% ipython --no-banner

In [1]: import numpy as np

In [2]: np.set_printoptions(precision=2, suppress=True, linewidth=200, legacy="1.25")

In [3]: def tidy(a):
   ...:     return np.round(a, 2) + 0
   ...: 

In [4]: M = np.loadtxt("run10.csv", delimiter=",")

In [5]: M
Out[5]: 
array([[0., 3., 1.],
       [0., 0., 5.],
       [0., 0., 0.]])

In [6]: rk = np.linalg.matrix_rank(M)

In [7]: rk
Out[7]: 2

In [8]: ns = np.linalg.svd(M)[2][rk:].T

In [9]: ns.shape
Out[9]: (3, 1)

In [10]: np.allclose(M @ ns, 0)
Out[10]: True

In [11]: [int(np.linalg.matrix_rank(M[:, :j + 1])) for j in range(3)]
Out[11]: [0, 1, 2]

In [12]: M @ ns
Out[12]: 
array([[0.],
       [0.],
       [0.]])

In [13]: rng = np.random.default_rng(559621)

In [14]: lab = rng.permutation(3)

In [15]: lab
Out[15]: array([1, 2, 0])

In [16]: other = M[lab][:, lab]

In [17]: tidy(np.sort(np.abs(np.linalg.eigvals(other))))
Out[17]: array([0., 0., 0.])

In [18]: np.diag(other)
Out[18]: array([0., 0., 0.])

In [19]: mat = np.array([[2.24, -1.03, 1.71],
    ...:     [-1.87, 1.62, 1.69],
    ...:     [-2.2, 0.5, 1.97],
    ...:     [-1.07, -2.39, 1.45],
    ...:     [-0.35, 2.06, -2.15],
    ...:     [-0.1, -1.84, 2.37],
    ...:     [0.12, -3.0, 0.01],
    ...:     [1.51, -2.28, -1.23],
    ...:     [-2.68, -1.17, 0.68],
    ...:     [-2.12, 0.53, -2.06],
    ...:     [-2.66, -0.46, 1.32]])

In [20]: cen = mat - mat.mean(axis=0)

In [21]: Uu, s, Vh = np.linalg.svd(cen, full_matrices=False)

In [22]: tidy(s ** 2 / (s ** 2).sum())
Out[22]: array([0.48, 0.35, 0.17])

In [23]: np.abs(Vh[0]).argmax()
Out[23]: 1

In [24]: tidy(Vh[0] * np.sign(Vh[0, np.abs(Vh[0]).argmax()]))
Out[24]: array([-0.65,  0.73, -0.21])

In [25]: (np.sign(Uu[:, 0]) == np.sign(Uu[0, 0])).astype(int)
Out[25]: array([1, 0, 0, 1, 0, 1, 1, 1, 0, 0, 0])
